% ipython --no-banner

In [1]: import numpy as np

In [2]: np.set_printoptions(suppress=True, linewidth=140)

In [3]: def rnd(a):
   ...:     return np.round(a, 1) + 0
   ...: 

In [4]: feats = np.loadtxt("dump.csv", delimiter=",")

In [5]: rnd(feats)
Out[5]: 
array([[-3.3,  1.1,  0.3, -0.4,  0.2,  0. ],
       [ 1.1, -0.6,  2. , -2.1, -0.7,  1.3],
       [ 0.3,  2. ,  2.3, -0.9, -2.2,  0.8],
       [-0.4, -2.1, -0.9, -1.1, -0.5,  0. ],
       [ 0.2, -0.7, -2.2, -0.5, -0.7,  0.2],
       [ 0. ,  1.3,  0.8,  0. ,  0.2,  0.4]])

In [6]: rng = np.random.default_rng(7326)

In [7]: lab = rng.permutation(6)

In [8]: lab
Out[8]: array([1, 0, 4, 2, 3, 5])

In [9]: Y = feats[lab][:, lab]

In [10]: rnd(Y)
Out[10]: 
array([[-0.6,  1.1, -0.7,  2. , -2.1,  1.3],
       [ 1.1, -3.3,  0.2,  0.3, -0.4,  0. ],
       [-0.7,  0.2, -0.7, -2.2, -0.5,  0.2],
       [ 2. ,  0.3, -2.2,  2.3, -0.9,  0.8],
       [-2.1, -0.4, -0.5, -0.9, -1.1,  0. ],
       [ 1.3,  0. ,  0.2,  0.8,  0. ,  0.4]])

In [11]: print([round(float(x), 1) for x in np.linalg.svd(feats, compute_uv=False)[:3]])
[5.0, 4.0, 3.0]

In [12]: np.linalg.cond(feats) > 100
Out[12]: np.True_

In [13]: np.argsort(-np.linalg.norm(feats, axis=0).round(6), kind="stable")[:3]
Out[13]: array([2, 0, 1])

In [14]: u = np.array([0, 1, 0])

In [15]: rnd(np.cross(feats[3, :3], feats[4, :3]))
Out[15]: array([ 4. , -1.1,  0.7])

In [16]: U, s, VT = np.linalg.svd(feats)

In [17]: V = VT[:(s > 1e-8).sum()]

In [18]: x0 = feats[4] + 4 * feats[3] + rng.integers(2) * np.eye(6)[1]

In [19]: rnd(x0)
Out[19]: array([-1.5, -8. , -5.6, -5. , -2.7,  0.3])

In [20]: np.linalg.matrix_rank(np.vstack([feats, x0]))
Out[20]: np.int64(6)

In [21]: rnd(V.T @ V)
Out[21]: 
array([[ 1. ,  0. ,  0. ,  0.1,  0. ,  0.1],
       [ 0. ,  0.9,  0. ,  0.1,  0. ,  0.2],
       [ 0. ,  0. ,  1. ,  0. ,  0. ,  0. ],
       [ 0.1,  0.1,  0. ,  0.7,  0.1, -0.4],
       [ 0. ,  0. ,  0. ,  0.1,  1. ,  0.1],
       [ 0.1,  0.2,  0. , -0.4,  0.1,  0.4]])

In [22]: np.allclose(V.T @ V @ x0, x0)
Out[22]: False

In [23]: rnd(np.diag(V.T @ V))
Out[23]: array([1. , 0.9, 1. , 0.7, 1. , 0.4])

In [24]: rnd(np.linalg.norm(x0 - V.T @ V @ x0))
Out[24]: np.float64(0.3)

In [25]: np.allclose(feats[:-1].T @ np.linalg.lstsq(feats[:-1].T, feats[-1])[0], feats[-1])
Out[25]: True

In [26]: np.linalg.lstsq(feats[:-1].T, feats[-1])[2]
Out[26]: np.int32(5)

In [27]: np.abs(np.diag(np.linalg.qr(feats)[1])) > 1e-9
Out[27]: array([ True,  True,  True,  True,  True, False])

In [28]: F = np.load("data.npy")

In [29]: print(rnd(F))
[[-20.   -1.1 -14.   11.3]
 [-12.9  -0.4  -8.7   8.5]
 [-10.   -0.2  -6.4   7.2]
 [ -7.9  -0.1  -4.9   6.2]
 [ -7.3  -0.1  -4.5   5.9]
 [ -6.5   0.   -3.8   5.4]
 [ -5.9   0.   -3.4   5.1]
 [ -2.8   0.   -1.1   3.2]
 [ -2.7   0.   -1.1   3.1]
 [ -0.1  -0.1   0.3   0.4]
 [  0.   -0.1   0.3   0.3]
 [  0.    0.   -0.1   0. ]
 [  0.    0.2  -0.3  -0.1]
 [  0.    0.3  -0.5  -0.1]
 [  0.    0.4  -0.6  -0.1]
 [  0.    0.5  -0.7   0. ]
 [  0.1   0.9  -1.1   0.1]
 [  0.5   1.9  -1.7   0.7]
 [  1.2   3.   -1.9   1.4]
 [  3.6   5.6  -1.9   3. ]
 [  4.5   6.5  -1.7   3.5]
 [  6.    7.8  -1.3   4.4]
 [  7.1   8.7  -1.    4.9]]

In [30]: Ac = F - F.mean(axis=0)

In [31]: V = np.linalg.svd(Ac)[2][:3]

In [32]: Y = Ac - Ac @ V.T @ V

In [33]: rnd(np.diag(V.T @ V))
Out[33]: array([0.7, 0.6, 0.8, 0.9])

In [34]: print(rnd(np.linalg.norm(Y) / np.linalg.norm(Ac)))
0.0

In [35]: print(np.linalg.norm(Y, axis=1).round(6).argmax())
0

In [36]: rnd((Ac @ V.T).std(axis=0))
Out[36]: array([7.5, 3.2, 0.9])

In [37]: rnd(np.cov(Ac @ V.T, rowvar=False))
Out[37]: 
array([[58.1,  0. ,  0. ],
       [ 0. , 10.4,  0. ],
       [ 0. ,  0. ,  0.8]])

In [38]: lab = F[:, 2] > np.median(F[:, 2])

In [39]: u = F[lab].mean(axis=0) - F[~lab].mean(axis=0)

In [40]: lab.astype(int)
Out[40]: array([0, 0, 0, 0, 0, 0, 0, 1, 1, 1, 1, 1, 1, 1, 1, 1, 1, 0, 0, 0, 0, 0, 1])

In [41]: print(np.argsort(-np.abs(u).round(6), kind="stable"))
[0 3 2 1]

In [42]: rnd(u)
Out[42]: array([ 4.7, -0.9,  4. , -4.1])

In [43]: t3 = np.stack([F, -2 * F, F[::-1]])

In [44]: (t3 @ F.T).shape
Out[44]: (3, 23, 23)

In [45]: print(np.linalg.matrix_rank(t3.reshape(3, -1)))
2

In [46]: rnd(t3.sum(axis=0))
Out[46]: 
array([[ 27.1,   9.8,  13. ,  -6.4],
       [ 18.9,   8.3,   7.4,  -4.1],
       [ 14.5,   6.7,   4.8,  -3.6],
       [ 11.4,   5.7,   3. ,  -3.1],
       [  8.5,   3. ,   2.5,  -4.5],
       [  7. ,   2. ,   2.2,  -4.7],
       [  6. ,   1. ,   2.3,  -5. ],
       [  2.8,   0.5,   0.5,  -3.2],
       [  2.7,   0.4,   0.5,  -3.2],
       [  0.1,   0.5,  -0.9,  -0.5],
       [  0. ,   0.3,  -0.6,  -0.3],
       [  0. ,   0. ,   0. ,   0. ],
       [  0. ,  -0.3,   0.6,   0.3],
       [ -0.1,  -0.5,   0.9,   0.5],
       [ -2.7,  -0.4,  -0.5,   3.2],
       [ -2.8,  -0.5,  -0.5,   3.2],
       [ -6. ,  -1. ,  -2.3,   5. ],
       [ -7. ,  -2. ,  -2.2,   4.7],
       [ -8.5,  -3. ,  -2.5,   4.5],
       [-11.4,  -5.7,  -3. ,   3.1],
       [-14.5,  -6.7,  -4.8,   3.6],
       [-18.9,  -8.3,  -7.4,   4.1],
       [-27.1,  -9.8, -13. ,   6.4]])

In [47]: print(rnd(np.einsum("bij,cij->bc", t3, t3)))
[[ 2092.7 -4185.4  -213. ]
 [-4185.4  8370.8   426. ]
 [ -213.    426.   2092.7]]

In [48]: t3.shape
Out[48]: (3, 23, 4)

In [49]: print(rnd(np.linalg.norm(t3, axis=(1, 2))))
[45.7 91.5 45.7]

In [50]: Y = F / np.linalg.norm(F, axis=1, keepdims=True)

In [51]: G = Y @ Y.T

In [52]: rnd(np.degrees(np.arccos(np.clip(G[14, 9], -1, 1))))
Out[52]: np.float64(133.1)

In [53]: np.argwhere(np.triu(np.abs(G) > 0.95, 1))
Out[53]: 
array([[ 0,  1],
       [ 0,  2],
       [ 0,  3],
       [ 0,  4],
       [ 0,  5],
       [ 0,  6],
       [ 1,  2],
       [ 1,  3],
       [ 1,  4],
       [ 1,  5],
       [ 1,  6],
       [ 2,  3],
       [ 2,  4],
       [ 2,  5],
       [ 2,  6],
       [ 2,  7],
       [ 2,  8],
       [ 3,  4],
       [ 3,  5],
       [ 3,  6],
       [ 3,  7],
       [ 3,  8],
       [ 4,  5],
       [ 4,  6],
       [ 4,  7],
       [ 4,  8],
       [ 5,  6],
       [ 5,  7],
       [ 5,  8],
       [ 6,  7],
       [ 6,  8],
       [ 7,  8],
       [ 9, 10],
       [11, 12],
       [11, 13],
       [11, 14],
       [12, 13],
       [12, 14],
       [12, 15],
       [13, 14],
       [13, 15],
       [13, 16],
       [14, 15],
       [14, 16],
       [15, 16],
       [16, 17],
       [17, 18],
       [18, 19],
       [19, 20],
       [19, 21],
       [19, 22],
       [20, 21],
       [20, 22],
       [21, 22]])

In [54]: (G - 2 * np.eye(23)).round(6).argmax(axis=1)
Out[54]: array([ 1,  2,  1,  4,  3,  6,  5,  8,  7, 10,  9, 12, 13, 14, 13, 14, 15, 18, 17, 20, 19, 22, 21])

In [55]: A = np.loadtxt("out18.csv", delimiter=",")

In [56]: rnd(A)
Out[56]: 
array([[ -8.7,  16.5,  -2.9,   1. ,   6.5],
       [  8.1, -17. ,   4.7,  -3.1,  -3.9],
       [ -2.5,  11.4,  -9.6,  10.2,  -8.2],
       [  8.7, -13.7,  -1. ,   3.4, -11.1],
       [  8.8, -14.7,   0.1,   2.3, -10. ],
       [  6.5,  -6.1,  -6.1,   8.7, -14.5],
       [ -7.5,  16.9,  -5.8,   4.6,   1.9],
       [ -8.8,  15.9,  -1.8,  -0.4,   8.1],
       [  8.8, -14.2,  -0.5,   2.9, -10.7],
       [  4.2, -13.8,   9. ,  -9. ,   5.5],
       [ -0.9,  -5.8,   9.6, -11.2,  12.1],
       [  8.5, -12.4,  -2.1,   4.7, -12.2],
       [ -8.8,  15.7,  -1.4,  -0.8,   8.5],
       [ -1.6,  10.1,  -9.7,  10.6,  -9.4],
       [ -7. ,   7.6,   5.3,  -7.9,  14.2],
       [ -5.4,   3.5,   7.2,  -9.6,  14.6],
       [  1.8, -10.4,   9.7, -10.5,   9.2]])

In [57]: np.allclose(A[:-1].T @ np.linalg.lstsq(A[:-1].T, A[-1])[0], A[-1])
Out[57]: True
